$ python -q
>>> import numpy as np
>>> from numpy import linalg as LA
>>> np.set_printoptions(suppress=True, linewidth=140)
>>> rnd = lambda a: np.round(a, 2) + 0
>>> out = np.array([[1]])
>>> C = np.array([[5, 1], [4, -3]])
>>> E = np.block([[out, np.array([[1, 1]])], [np.zeros((2, 1)), C]])
>>> E
array([[ 1.,  1.,  1.],
       [ 0.,  5.,  1.],
       [ 0.,  4., -3.]])
>>> (E - E.T) / 2
array([[ 0. ,  0.5,  0.5],
       [-0.5,  0. , -1.5],
       [-0.5,  1.5,  0. ]])
>>> np.allclose(E, E.T)
False
>>> rnd(LA.det(E))
np.float64(-19.0)
>>> np.trace(E)
np.float64(3.0)
>>> rnd(LA.matrix_power(E, 4))
array([[  1., 292.,   6.],
       [  0., 857.,  84.],
       [  0., 336., 185.]])
>>> Uu, sig, Vh = LA.svd(E, full_matrices=False)
>>> rnd(Uu.T @ Uu)
array([[1., 0., 0.],
       [0., 1., 0.],
       [0., 0., 1.]])
>>> (sig > 1e-8).sum()
np.int64(3)
>>> np.abs(Uu[:, 0]).round(6).argmax()
np.int64(1)
>>> rnd(Uu.T @ E @ Vh.T)
array([[6.57, 0.  , 0.  ],
       [0.  , 3.17, 0.  ],
       [0.  , 0.  , 0.91]])
>>> np.allclose(Uu * sig @ Vh, E)
True
>>> rnd(np.cumsum(sig ** 2) / np.sum(sig ** 2))
array([0.8 , 0.98, 1.  ])
>>> rnd(Vh @ Vh.T)
array([[1., 0., 0.],
       [0., 1., 0.],
       [0., 0., 1.]])
>>> Uu.shape, sig.shape, Vh.shape
((3, 3), (3,), (3, 3))
>>> rnd(sig)
array([6.57, 3.17, 0.91])
>>> rnd(np.abs(Vh[0]))
array([0.02, 0.98, 0.18])
>>> out = np.array([[0, 2, 0], [-1, 0, -1], [-2, 1, 2]])
>>> np.einsum("ij,ij->i", E, E)
array([ 3., 26., 25.])
>>> LA.matrix_rank(np.vstack([E, out.T]))
np.int64(3)
>>> LA.matrix_rank(E @ out)
np.int64(3)
>>> mat = np.load("sample0.npy")
>>> mat
array([[6, 0, 0, 0],
       [0, 2, 0, 0],
       [0, 0, 6, 0],
       [0, 0, 0, 7]])
>>> # triangular, det is the product of the diagonal
>>> vals, evecs = LA.eig(mat)
>>> np.prod(vals)
np.float64(504.0)
>>> rnd(np.sort(LA.eigvals(mat @ mat)))
array([ 4., 36., 36., 49.])
>>> low = LA.cholesky(mat)
>>> np.prod(np.diag(low)) ** 2, rnd(LA.det(mat))
(np.float64(504.0), np.float64(504.0))
>>> LA.eigvalsh(mat).min() > 0
np.True_
>>> mat / np.sqrt(np.outer(np.diag(mat), np.diag(mat)))
array([[1., 0., 0., 0.],
       [0., 1., 0., 0.],
       [0., 0., 1., 0.],
       [0., 0., 0., 1.]])
>>> rnd(LA.norm(mat, axis=0))
array([6., 2., 6., 7.])
>>> mat @ mat.T
array([[36,  0,  0,  0],
       [ 0,  4,  0,  0],
       [ 0,  0, 36,  0],
       [ 0,  0,  0, 49]])
>>> P = np.triu(np.array([[2, 1, 0, 1], [2, 0, 3, 3], [2, 1, 3, 3], [0, 0, 2, 0]]), 1) + np.eye(4)
>>> out = P @ mat @ LA.inv(P)
>>> out
array([[  6.,  -4.,  12., -23.],
       [  0.,   2.,  12., -21.],
       [  0.,   0.,   6.,   3.],
       [  0.,   0.,   0.,   7.]])
>>> LA.matrix_rank(out)
np.int64(4)
>>> np.einsum("ii->", mat)
np.int64(21)
>>> rnd(LA.det(mat[::-1]))
np.float64(504.0)
>>> rnd(LA.eigvals(mat))
array([6., 2., 6., 7.])
>>> J = np.load("w.npy")
>>> J
array([[-6.3, -0.4,  0.3],
       [ 1.5,  1.4,  0. ]])
>>> rnd(J - J[0])
array([[ 0. ,  0. ,  0. ],
       [ 7.8,  1.8, -0.3]])
>>> np.abs(J).max()
np.float64(6.3)
>>> rnd(J.sum(axis=0))
array([-4.8,  1. ,  0.3])
>>> np.unravel_index(np.abs(J).argmax(), J.shape)
(np.int64(0), np.int64(0))
>>> J[:, 3]
Traceback (most recent call last):
  File "<python-input-53>", line 1, in <module>
    J[:, 3]
    ~^^^^^^
IndexError: index 3 is out of bounds for axis 1 with size 3
>>> rnd(J.mean(axis=0))
array([-2.4 ,  0.5 ,  0.15])
>>> rnd(np.diff(J, axis=0))
array([[ 7.8,  1.8, -0.3]])
>>> J.shape
(2, 3)
>>> r0, v = J[1], J[0]
>>> r0 @ r0
np.float64(4.21)
>>> r0 @ v
np.float64(-10.01)
>>> p = (r0 @ v) / (r0 @ r0) * r0
>>> rnd(p)
array([-3.57, -3.33,  0.  ])
>>> W1 = np.array([[3, 0], [1, 1], [-3, 2]])
>>> b = np.array([1, -1])
>>> H = np.maximum(J @ W1 + b, 0)
>>> LA.matrix_rank(H)
np.int64(1)
>>> (H > 0).astype(int)
array([[0, 0],
       [1, 1]])
>>> rnd(H)
array([[0. , 0. ],
       [6.9, 0.4]])
>>> C = np.array([[1, 0, 2], [2, 2, 0]])
>>> rnd(H @ C)
array([[ 0. ,  0. ,  0. ],
       [ 7.7,  0.8, 13.8]])
>>> W1 @ C
array([[ 3,  0,  6],
       [ 3,  2,  2],
       [ 1,  4, -6]])
>>> (H @ C).round(6).argmax(axis=1)
array([0, 2])
